$ python3 -q
>>> import numpy as np
>>> from numpy import linalg as LA
>>> np.set_printoptions(precision=1, suppress=True, linewidth=120, legacy="1.25")
>>> rng = np.random.default_rng(567653)
>>> th = rng.uniform(0, 2 * np.pi, 16)
>>> O, _ = LA.qr(np.array([[0.5, -0.2], [0.7, -0.2], [-2.3, 0.8]]))
>>> F = 5 * np.c_[np.cos(th), np.sin(th)] @ O.T
>>> print(F)
[[-1.2 -1.1  4.7]
 [-2.5  1.5  4. ]
 [ 2.5 -4.3  0.3]
 [ 0.1  2.7 -4.2]
 [-2.9  3.   2.8]
 [-2.7  4.1  0.6]
 [ 2.4 -4.3  0.4]
 [-0.6  3.4 -3.6]
 [ 2.5 -1.5 -4.1]
 [ 1.5  0.6 -4.7]
 [ 0.3 -3.1  3.9]
 [ 2.6 -1.7 -3.9]
 [-2.1  4.3 -1.3]
 [ 2.4 -1.2 -4.2]
 [ 2.8 -2.4 -3.4]
 [ 1.  -3.7  3.2]]
>>> Uu, sigma, Vt = LA.svd(F)
>>> evecs = Vt[:(sigma > 1e-8).sum()]
>>> x = F[13] + 4 * F[9] + rng.integers(2) * np.eye(3)[0]
>>> print(x)
[  9.6   1.1 -23.1]
>>> print(round(float(LA.norm(x - evecs.T @ evecs @ x)), 1))
0.8
>>> print(np.diag(evecs.T @ evecs))
[0.3 0.8 0.9]
>>> print(LA.matrix_rank(np.vstack([F, x])))
3
>>> r = LA.matrix_rank(F)
>>> print(r)
2
>>> N = LA.svd(F)[2][r:].T
>>> print(np.round(F @ N, 1) + 0)
[[0.]
 [0.]
 [0.]
 [0.]
 [0.]
 [0.]
 [0.]
 [0.]
 [0.]
 [0.]
 [0.]
 [0.]
 [0.]
 [0.]
 [0.]
 [0.]]
>>> print(N @ N.T)
[[0.7 0.4 0.3]
 [0.4 0.2 0.2]
 [0.3 0.2 0.1]]
>>> print(N.shape)
(3, 1)
>>> Z = F[[1, 13]].astype(float)
>>> for _ in range(3):
...     lab = LA.norm(F[:, None] - Z, axis=-1).argmin(axis=1)
...     Z = np.array([F[lab == j].mean(axis=0) for j in range(2)])
... 
>>> print(lab)
[0 0 1 1 0 0 1 1 1 1 0 1 0 1 1 0]
>>> print(Z[1] - Z[0])
[ 3.3 -1.7 -5.6]
>>> m1 = np.loadtxt("a.csv", delimiter=",")
>>> print(m1)
[[ 14.6  -2.9 -11.5  -6.8]
 [  4.9 -11.  -13.2  -9. ]
 [ 17.   10.4  -0.7   1.3]
 [-15.5 -12.2  -1.8  -3. ]
 [  6.2 -10.3 -13.3  -8.9]
 [ 18.    4.3  -7.   -3.1]
 [-17.5  -9.5   1.9  -0.5]
 [-13.    4.7  12.3   7.5]
 [ 13.5  -4.2 -12.1  -7.3]
 [  7.2  -9.6 -13.3  -8.8]
 [ -1.3  12.7  12.5   8.9]
 [-13.  -13.7  -4.7  -4.8]
 [ 14.5  -3.  -11.6  -6.8]
 [ 14.7  12.8   2.8   3.6]
 [ 17.   10.4  -0.7   1.3]
 [ 13.6  -4.1 -12.1  -7.3]
 [-16.4   0.1  10.1   5.5]
 [ 11.1  -6.7 -12.9  -8.1]]
>>> print(round(LA.norm(m1, 2) / LA.norm(m1), 1))
0.8
>>> print([round(float(x), 1) for x in LA.svd(m1, compute_uv=False)[:3]])
[67.4, 51.5, 0.0]
>>> print(LA.matrix_rank(m1, rtol=0.1))
2
>>> d = LA.norm(m1[:, None] - m1[None], axis=-1)
>>> print(LA.norm(m1 - m1.mean(axis=0), axis=1))
[13.4 14.4 18.4 22.4 14.1 15.3 23.9 26.7 13.3 13.9 25.5 21.  13.4 20.2 18.4 13.3 26.4 13.4]
>>> print(np.unravel_index(d.round(6).argmax(), d.shape))
(7, 8)
>>> print(d.mean(axis=1).argmax())
7
>>> print(LA.matrix_rank(d ** 2))
3
>>> print((d + 1e9 * np.eye(18)).round(6).argmin(axis=1))
[12  4 14 11  9  2  3 16 15  4  7  3  0 14  2  8  7  8]
>>> print(d[5].round(6).argsort(kind="stable")[:4])
[ 5  2 14  0]
>>> print(np.flatnonzero(d[5] < d.mean() / 2))
[ 0  2  5 12 14]
>>> print(d.shape)
(18, 18)
>>> Uu, sigma, Vt = LA.svd(m1)
>>> print(sigma.round(1) + 0)
[67.4 51.5  0.   0. ]
>>> print(np.argmax(sigma[:-1] / (sigma[1:] + 1e-6)) + 1)
2
>>> M2 = Uu[:, :2] @ np.diag(sigma[:2]) @ Vt[:2]
>>> print(LA.matrix_rank(m1, rtol=0.05))
2
>>> print(M2)
[[ 14.6  -2.9 -11.5  -6.8]
 [  4.9 -11.  -13.2  -9. ]
 [ 17.   10.4  -0.7   1.3]
 [-15.5 -12.2  -1.8  -3. ]
 [  6.2 -10.3 -13.3  -8.9]
 [ 18.    4.3  -7.   -3.1]
 [-17.5  -9.5   1.9  -0.5]
 [-13.    4.7  12.3   7.5]
 [ 13.5  -4.2 -12.1  -7.3]
 [  7.2  -9.6 -13.3  -8.8]
 [ -1.3  12.7  12.5   8.9]
 [-13.  -13.7  -4.7  -4.8]
 [ 14.5  -3.  -11.6  -6.8]
 [ 14.7  12.8   2.8   3.6]
 [ 17.   10.4  -0.7   1.3]
 [ 13.6  -4.1 -12.1  -7.3]
 [-16.4   0.1  10.1   5.5]
 [ 11.1  -6.7 -12.9  -8.1]]
>>> x = np.array([1, 1, 3, 1])
>>> print(np.sign((M2 @ x).round(6)))
[-1. -1.  1. -1. -1. -1. -1.  1. -1. -1.  1. -1. -1.  1.  1. -1.  1. -1.]
>>> print(M2 @ np.eye(4)[1])
[ -2.9 -11.   10.4 -12.2 -10.3   4.3  -9.5   4.7  -4.2  -9.6  12.7 -13.7  -3.   12.8  10.4  -4.1   0.1  -6.7]
>>> x @ M2
Traceback (most recent call last):
  File "<python-input-48>", line 1, in <module>
    x @ M2
    ~~^~~~
ValueError: matmul: Input operand 1 has a mismatch in its core dimension 0, with gufunc signature (n?,k),(k,m?)->(n?,m?) (size 18 is different from 4)
>>> print(np.allclose(m1[:-1].T @ LA.lstsq(m1[:-1].T, m1[-1])[0], m1[-1]))
True
>>> print(LA.lstsq(m1[:-1].T, m1[-1])[2])
2
>>> try:
...     LA.inv(m1)
... except LA.LinAlgError as e:
...     print(repr(e))
... 
LinAlgError('Last 2 dimensions of the array must be square')
>>> Z = np.array([[3, -3, 3], [-3, -2, 2], [-3, 1, -2]])
>>> K = np.repeat(Z, 19 // 3, axis=0)
>>> K = K + 0.3 * rng.normal(size=K.shape)
>>> print(K)
[[ 3.2 -3.1  2.9]
 [ 3.  -2.6  2.7]
 [ 3.5 -3.2  3.2]
 [ 3.  -3.   3.5]
 [ 2.9 -3.3  2.7]
 [ 2.3 -3.2  2.9]
 [-3.  -1.9  2.2]
 [-2.9 -1.9  1.4]
 [-3.6 -2.1  1.6]
 [-3.4 -2.2  1.8]
 [-3.9 -2.1  1.6]
 [-3.  -1.9  1.7]
 [-3.2  1.1 -1.9]
 [-2.9  1.4 -1.5]
 [-2.9  0.9 -2.4]
 [-2.8  1.1 -2. ]
 [-3.7  1.1 -2. ]
 [-3.   0.5 -1.9]]
>>> print(np.count_nonzero(K))
54
>>> print(K.mean(axis=0))
[-1.1 -1.3  0.9]
>>> print(LA.svd(K, compute_uv=False))
[15.5 10.8  1.6]
>>> print(np.unravel_index(np.abs(K).argmax(), K.shape))
(10, 0)
>>> print(np.round(np.diff(K, axis=0), 1) + 0)
[[-0.3  0.6 -0.2]
 [ 0.5 -0.6  0.5]
 [-0.5  0.2  0.2]
 [-0.1 -0.3 -0.7]
 [-0.6  0.1  0.1]
 [-5.3  1.2 -0.7]
 [ 0.1  0.  -0.7]
 [-0.6 -0.2  0.2]
 [ 0.1 -0.1  0.1]
 [-0.5  0.1 -0.2]
 [ 1.   0.3  0. ]
 [-0.2  2.9 -3.6]
 [ 0.3  0.4  0.5]
 [ 0.  -0.5 -0.9]
 [ 0.1  0.2  0.4]
 [-0.9  0.   0. ]
 [ 0.7 -0.6  0. ]]
>>> print(K.sum(axis=0))
[-20.5 -24.1  16.5]
>>> print(np.round(K - K[0], 1) + 0)
[[ 0.   0.   0. ]
 [-0.3  0.6 -0.2]
 [ 0.2  0.   0.3]
 [-0.2  0.2  0.5]
 [-0.3 -0.2 -0.2]
 [-1.   0.  -0.1]
 [-6.3  1.2 -0.7]
 [-6.2  1.2 -1.5]
 [-6.8  1.  -1.3]
 [-6.7  0.9 -1.1]
 [-7.2  1.  -1.3]
 [-6.2  1.3 -1.2]
 [-6.4  4.2 -4.8]
 [-6.1  4.5 -4.4]
 [-6.1  4.  -5.3]
 [-6.   4.3 -4.9]
 [-6.9  4.3 -4.9]
 [-6.2  3.7 -4.9]]
>>> print(K.shape)
(18, 3)
